$ python3 -q
>>> import numpy as np
>>> np.set_printoptions(precision=1, suppress=True, linewidth=200)
>>> K = np.loadtxt("data.csv", delimiter=",")
>>> K
array([[ 2.3,  1. ,  0. ],
       [ 0. , -0.7,  1. ],
       [ 2. ,  1. ,  0.3]])
>>> Y = np.linalg.inv(K)
>>> round(np.linalg.det(K) * np.linalg.det(Y), 1)
np.float64(1.0)
>>> np.linalg.det(K) * Y
array([[-1.2, -0.3,  1. ],
       [ 2. ,  0.7, -2.3],
       [ 1.4, -0.3, -1.6]])
>>> np.allclose(Y, K.T)
False
>>> (np.abs(Y) > 1e-9).astype(int)
array([[1, 1, 1],
       [1, 1, 1],
       [1, 1, 1]])
>>> vec = np.array([-5, 2, 6])
>>> rhs = K @ vec
>>> beta, lr = np.zeros(3), 1 / np.linalg.norm(K, 2) ** 2
>>> for i in range(60):
...     beta -= lr * K.T @ (K @ beta - rhs)
...     if i % 10 == 0: print(i, round(np.linalg.norm(K @ beta - rhs), 1))
... 
0 3.6
10 1.5
20 1.2
30 1.1
40 1.1
50 1.1
>>> beta
array([-2.9, -2.1,  3.2])
>>> mat = np.tril(np.array([[1, 3, 1, 1, 1, 0, 0],
...     [0, 3, 0, 1, 1, 0, 3],
...     [0, 3, 3, 3, 2, 2, 3],
...     [3, 3, 2, 3, 2, 0, 0],
...     [0, 2, 3, 3, 2, 3, 3],
...     [3, 2, 2, 3, 2, 3, 2],
...     [3, 1, 3, 1, 0, 2, 0]]), -1) + np.eye(7, dtype=int)
>>> mat
array([[1, 0, 0, 0, 0, 0, 0],
       [0, 1, 0, 0, 0, 0, 0],
       [0, 3, 1, 0, 0, 0, 0],
       [3, 3, 2, 1, 0, 0, 0],
       [0, 2, 3, 3, 1, 0, 0],
       [3, 2, 2, 3, 2, 1, 0],
       [3, 1, 3, 1, 0, 2, 1]])
>>> C2 = mat.T @ mat
>>> np.round(np.linalg.svd(mat, compute_uv=False) ** 2, 1) + 0
array([87.1, 12. ,  9.3,  4.4,  1.1,  0. ,  0. ])
>>> np.diag(C2)
array([28, 28, 27, 20,  5,  5,  1])
>>> np.linalg.matrix_rank(C2)
np.int64(7)
>>> C2
array([[28, 18, 21, 15,  6,  9,  3],
       [18, 28, 22, 16,  6,  4,  1],
       [21, 22, 27, 20,  7,  8,  3],
       [15, 16, 20, 20,  9,  5,  1],
       [ 6,  6,  7,  9,  5,  2,  0],
       [ 9,  4,  8,  5,  2,  5,  2],
       [ 3,  1,  3,  1,  0,  2,  1]])
>>> (mat @ mat.T).shape
(7, 7)
